In [1]: import numpy as np

In [2]: np.set_printoptions(suppress=True, linewidth=160)

In [3]: W0 = np.load("dump.npy")

In [4]: W0
Out[4]: 
array([[3., 2., 0., 2.],
       [2., 3., 0., 2.],
       [0., 0., 3., 0.],
       [2., 2., 0., 3.]])

In [5]: x = np.ones(4)

In [6]: for _ in range(6):
   ...:     x = W0 @ x
   ...:     x /= np.linalg.norm(x)
   ...:     print(round(x @ W0 @ x, 2))
   ...: 
6.77
6.96
6.99
7.0
7.0
7.0

In [7]: x.round(2) + 0
Out[7]: array([0.58, 0.58, 0.  , 0.58])

In [8]: F = np.load("data.npy")

In [9]: F
Out[9]: 
array([[0, 1, 1],
       [1, 0, 1],
       [1, 1, 0]])

In [10]: rng = np.random.default_rng(44683)

In [11]: z = rng.permutation(3)

In [12]: z
Out[12]: array([2, 1, 0])

In [13]: B = F[z][:, z]

In [14]: np.trace(B)
Out[14]: np.int64(0)

In [15]: np.allclose(B, F)
Out[15]: True

In [16]: z = rng.permutation(3)

In [17]: B = F[:, z] * rng.choice([-1, 1], 3)

In [18]: B
Out[18]: 
array([[-1, -1,  0],
       [-1,  0, -1],
       [ 0, -1, -1]])

In [19]: U, _, Vh = np.linalg.svd(F.T @ B)

In [20]: z
Out[20]: array([2, 1, 0])

In [21]: z = rng.integers(0, 2, 3)

In [22]: m1 = np.triu((z[:, None] == z) & (rng.random((3, 3)) < 0.8), 1).astype(int)

In [23]: m1 += m1.T

In [24]: m1
Out[24]: 
array([[0, 1, 0],
       [1, 0, 0],
       [0, 0, 0]])

In [25]: evals, V = np.linalg.eigh(m1)

In [26]: np.round(V @ np.diag(evals) @ V.T, 2) + 0
Out[26]: 
array([[0., 1., 0.],
       [1., 0., 0.],
       [0., 0., 0.]])

In [27]: np.round(np.linalg.eigvalsh(m1 + 2 * np.eye(3)), 2)
Out[27]: array([1., 2., 3.])

In [28]: np.round(V.T @ V, 2) + 0
Out[28]: 
array([[1., 0., 0.],
       [0., 1., 0.],
       [0., 0., 1.]])

In [29]: np.round(np.linalg.svd(m1, compute_uv=False), 2)
Out[29]: array([1., 1., 0.])

In [30]: (evals > 1e-8).sum(), (evals < -1e-8).sum()
Out[30]: (np.int64(1), np.int64(1))

In [31]: np.trace(m1)
Out[31]: np.int64(0)

In [32]: np.linalg.matrix_power(m1, 4)
Out[32]: 
array([[1, 0, 0],
       [0, 1, 0],
       [0, 0, 0]])

In [33]: np.allclose(m1 @ m1.T, m1.T @ m1)
Out[33]: True

In [34]: np.linalg.determinant(m1)
---------------------------------------------------------------------------
AttributeError                            Traceback (most recent call last)
Cell In[34], line 1
----> 1 np.linalg.determinant(m1)

AttributeError: module 'numpy.linalg' has no attribute 'determinant'

In [35]: (m1 - m1.T) / 2
Out[35]: 
array([[0., 0., 0.],
       [0., 0., 0.],
       [0., 0., 0.]])

In [36]: np.allclose(m1, m1.T)
Out[36]: True

In [37]: cent = np.array([[2, 1, -2], [1, 2, -2], [2, -1, 0]])

In [38]: A = (rng.random((25, 3)) < 0.25) @ cent

In [39]: A
Out[39]: 
array([[ 0,  0,  0],
       [ 3,  3, -4],
       [ 0,  0,  0],
       [ 0,  0,  0],
       [ 1,  2, -2],
       [ 4,  0, -2],
       [ 0,  0,  0],
       [ 0,  0,  0],
       [ 1,  2, -2],
       [ 0,  0,  0],
       [ 0,  0,  0],
       [ 3,  1, -2],
       [ 2, -1,  0],
       [ 0,  0,  0],
       [ 0,  0,  0],
       [ 0,  0,  0],
       [ 3,  3, -4],
       [ 2, -1,  0],
       [ 2,  1, -2],
       [ 3,  3, -4],
       [ 0,  0,  0],
       [ 3,  3, -4],
       [ 1,  2, -2],
       [ 0,  0,  0],
       [ 0,  0,  0]])

In [40]: # rows 0 and 2 are equal

In [41]: proj = A @ np.linalg.solve(A.T @ A, A.T)

In [42]: np.round(np.linalg.eigvalsh(proj), 2) + 0
Out[42]: array([0., 0., 0., 0., 0., 0., 0., 0., 0., 0., 0., 0., 0., 0., 0., 0., 0., 0., 0., 0., 0., 0., 1., 1., 1.])

In [43]: np.round(np.trace(proj), 2)
Out[43]: np.float64(3.0)

In [44]: np.round(np.diag(proj), 2)
Out[44]: array([0.  , 0.2 , 0.  , 0.  , 0.19, 0.45, 0.  , 0.  , 0.19, 0.  , 0.  , 0.42, 0.26, 0.  , 0.  , 0.  , 0.2 , 0.26, 0.25, 0.2 , 0.  , 0.2 , 0.19, 0.  , 0.  ])

In [45]: np.round(proj @ A[:, 1], 2) + 0
Out[45]: array([ 0.,  3.,  0.,  0.,  2.,  0.,  0.,  0.,  2.,  0.,  0.,  1., -1.,  0.,  0.,  0.,  3., -1.,  1.,  3.,  0.,  3.,  2.,  0.,  0.])

In [46]: np.allclose(proj @ proj, proj)
Out[46]: True

In [47]: B = np.c_[A[:, :2] @ np.array([[-4, -4], [5, -3]]), np.array([0, 2, 0, 0, 0, -1, 3, -2, -2, 0, 3, 0, -3, -1, 3, 3, 3, -3, 1, -3, 1, -2, -3, -1, -2])]

In [48]: B
Out[48]: 
array([[  0,   0,   0],
       [  3, -21,   2],
       [  0,   0,   0],
       [  0,   0,   0],
       [  6, -10,   0],
       [-16, -16,  -1],
       [  0,   0,   3],
       [  0,   0,  -2],
       [  6, -10,  -2],
       [  0,   0,   0],
       [  0,   0,   3],
       [ -7, -15,   0],
       [-13,  -5,  -3],
       [  0,   0,  -1],
       [  0,   0,   3],
       [  0,   0,   3],
       [  3, -21,   3],
       [-13,  -5,  -3],
       [ -3, -11,   1],
       [  3, -21,  -3],
       [  0,   0,   1],
       [  3, -21,  -2],
       [  6, -10,  -3],
       [  0,   0,  -1],
       [  0,   0,  -2]])

In [49]: np.linalg.matrix_rank(np.c_[A, B])
Out[49]: np.int64(4)

In [50]: np.round(np.linalg.lstsq(A, B[:, 0])[0], 2) + 0
Out[50]: array([-4.,  5.,  0.])

In [51]: np.round(np.linalg.norm(B - A @ np.linalg.lstsq(A, B)[0], axis=0), 2) + 0
Out[51]: array([0.  , 0.  , 9.46])

In [52]: arr = np.array([[0, 0, 1, 0], [0, 0, 0, 1], [0, 1, 0, 0], [1, 0, 0, 0]])

In [53]: z = rng.permutation(4)

In [54]: z
Out[54]: array([3, 2, 0, 1])

In [55]: B = arr[z][:, z]

In [56]: B
Out[56]: 
array([[0, 0, 1, 0],
       [0, 0, 0, 1],
       [0, 1, 0, 0],
       [1, 0, 0, 0]])

In [57]: np.allclose(B, arr)
Out[57]: True

In [58]: round(np.linalg.det(B), 2), round(np.linalg.det(arr[z]), 2)
Out[58]: (np.float64(-1.0), np.float64(1.0))

In [59]: x = np.array([6, 6, 6, -8])

In [60]: target = arr @ x

In [61]: coef, lr = np.zeros(4), 1 / np.linalg.norm(arr, 2) ** 2

In [62]: for i in range(30):
    ...:     coef -= lr * arr.T @ (arr @ coef - target)
    ...:     if i % 10 == 0: print(i, round(np.linalg.norm(arr @ coef - target), 2))
    ...: 
0 0.0
10 0.0
20 0.0

In [63]: round(np.linalg.cond(arr), 2)
Out[63]: np.float64(1.0)

In [64]: coef
Out[64]: array([ 6.,  6.,  6., -8.])

In [65]: np.round(np.linalg.svd(arr, compute_uv=False), 2)
Out[65]: array([1., 1., 1., 1.])

In [66]: arr @ arr.T
Out[66]: 
array([[1, 0, 0, 0],
       [0, 1, 0, 0],
       [0, 0, 1, 0],
       [0, 0, 0, 1]])

In [67]: arr.T @ arr
Out[67]: 
array([[1, 0, 0, 0],
       [0, 1, 0, 0],
       [0, 0, 1, 0],
       [0, 0, 0, 1]])

In [68]: np.round(np.poly(arr), 2) + 0
Out[68]: array([ 1.,  0.,  0.,  0., -1.])

In [69]: np.round(np.linalg.det(arr.T), 2)
Out[69]: np.float64(-1.0)

In [70]: np.einsum("ij,ji->", arr, arr)
Out[70]: np.int64(0)

In [71]: proj = np.triu(np.array([[2, 0, 3, 3], [0, 2, 3, 0], [2, 2, 2, 0], [1, 2, 3, 3]]), 1) + np.eye(4)

In [72]: B = proj @ arr @ np.linalg.inv(proj)

In [73]: np.linalg.matrix_rank(B)
Out[73]: np.int64(4)

In [74]: Q, _ = np.linalg.qr(np.array([[-0.3, -0.7, 0.4, -0.1, -0.3],
    ...:     [-0.5, 0.6, -0.7, -1.1, -0.6],
    ...:     [1.3, 0.3, 1.7, -0.9, -0.1],
    ...:     [-0.1, 0.8, -1.8, -0.8, -1.6],
    ...:     [-0.1, 0.0, 0.1, -1.2, 1.2]]))

In [75]: J = Q[:, :4]

In [76]: J.round(2)
Out[76]: 
array([[-0.21,  0.54,  0.04, -0.55],
       [-0.35, -0.52, -0.7 , -0.05],
       [ 0.91, -0.13, -0.23, -0.23],
       [-0.07, -0.65,  0.64, -0.36],
       [-0.07, -0.01, -0.23, -0.71]])

In [77]: J.shape
Out[77]: (5, 4)

In [78]: np.round(np.linalg.svd(J, compute_uv=False), 2)
Out[78]: array([1., 1., 1., 1.])

In [79]: np.zeros(5, 4)
---------------------------------------------------------------------------
TypeError                                 Traceback (most recent call last)
Cell In[79], line 1
----> 1 np.zeros(5, 4)

TypeError: Cannot interpret '4' as a data type

In [80]: np.round(J.sum(axis=1), 2)
Out[80]: array([-0.19, -1.62,  0.32, -0.44, -1.02])

In [81]: round(np.linalg.norm(J), 2)
Out[81]: np.float64(2.0)

In [82]: J[:, 4]
---------------------------------------------------------------------------
IndexError                                Traceback (most recent call last)
Cell In[82], line 1
----> 1 J[:, 4]

IndexError: index 4 is out of bounds for axis 1 with size 4

In [83]: np.round(J - J[0], 2)
Out[83]: 
array([[ 0.  ,  0.  ,  0.  ,  0.  ],
       [-0.14, -1.06, -0.73,  0.5 ],
       [ 1.12, -0.66, -0.26,  0.32],
       [ 0.14, -1.19,  0.6 ,  0.19],
       [ 0.14, -0.54, -0.26, -0.16]])

In [84]: np.round(J.mean(axis=0), 2)
Out[84]: array([ 0.04, -0.16, -0.1 , -0.38])

In [85]: np.linalg.matrix_rank(J)
Out[85]: np.int64(4)

In [86]: J[5]
---------------------------------------------------------------------------
IndexError                                Traceback (most recent call last)
Cell In[86], line 1
----> 1 J[5]

IndexError: index 5 is out of bounds for axis 0 with size 5

In [87]: np.round(np.diff(J, axis=0), 2)
Out[87]: 
array([[-0.14, -1.06, -0.73,  0.5 ],
       [ 1.26,  0.4 ,  0.47, -0.18],
       [-0.98, -0.52,  0.87, -0.13],
       [ 0.  ,  0.64, -0.87, -0.35]])
